% ipython --no-banner

In [1]: import numpy as np

In [2]: np.set_printoptions(precision=3, suppress=True, linewidth=160, sign=" ")

In [3]: def rd(a):
   ...:     return np.round(a, 3) + 0
   ...: 

In [4]: X = np.loadtxt("w.csv", delimiter=",")

In [5]: X
Out[5]: 
array([[  2.538,   1.168,   2.104],
       [ -7.55 ,   4.931,  -1.292],
       [ -7.215,   3.651,  -1.909],
       [  1.058,   1.224,   2.497],
       [ -7.674,   3.513,  -1.962],
       [ -9.465,   4.55 ,  -0.274],
       [ -8.209,   0.97 ,  -2.175],
       [  2.617,   0.479,   0.658],
       [  3.176,   1.082,   0.1  ],
       [ -7.223,   2.845,  -1.603],
       [  3.388,   1.405,   0.149],
       [ -8.208,   4.059,  -0.76 ],
       [  3.014,   2.926,   1.   ],
       [-10.039,   4.55 ,  -0.047],
       [  3.592,   0.214,   2.972],
       [  3.551,   1.02 ,   1.974],
       [ -7.376,   3.378,  -3.133],
       [ -7.604,   2.967,   0.047],
       [ -7.753,   5.322,   0.562],
       [ -6.284,   3.62 ,  -0.643],
       [  1.888,   3.334,   2.513],
       [  2.487,   1.305,   3.214],
       [  3.125,   0.589,   3.014],
       [ -6.626,   3.688,   1.184],
       [  3.744,   0.277,   2.185],
       [ -6.546,   4.139,   0.689],
       [ -7.863,   2.242,  -1.627]])

In [6]: z = X[:, 2] > np.median(X[:, 2])

In [7]: r0 = X[z].mean(axis=0) - X[~z].mean(axis=0)

In [8]: z.astype(int)
Out[8]: array([ 1,  0,  0,  1,  0,  0,  0,  1,  0,  0,  0,  0,  1,  0,  1,  1,  0,  0,  1,  0,  1,  1,  1,  1,  1,  1,  0])

In [9]: ((X - X.mean(axis=0)) @ r0 > 0).astype(int)
Out[9]: array([ 1,  0,  0,  1,  0,  0,  0,  1,  1,  0,  1,  0,  1,  0,  1,  1,  0,  0,  0,  0,  1,  1,  1,  0,  1,  0,  0])

In [10]: rd((((X - X.mean(axis=0)) @ r0 > 0) == z).mean())
Out[10]: np.float64(0.815)
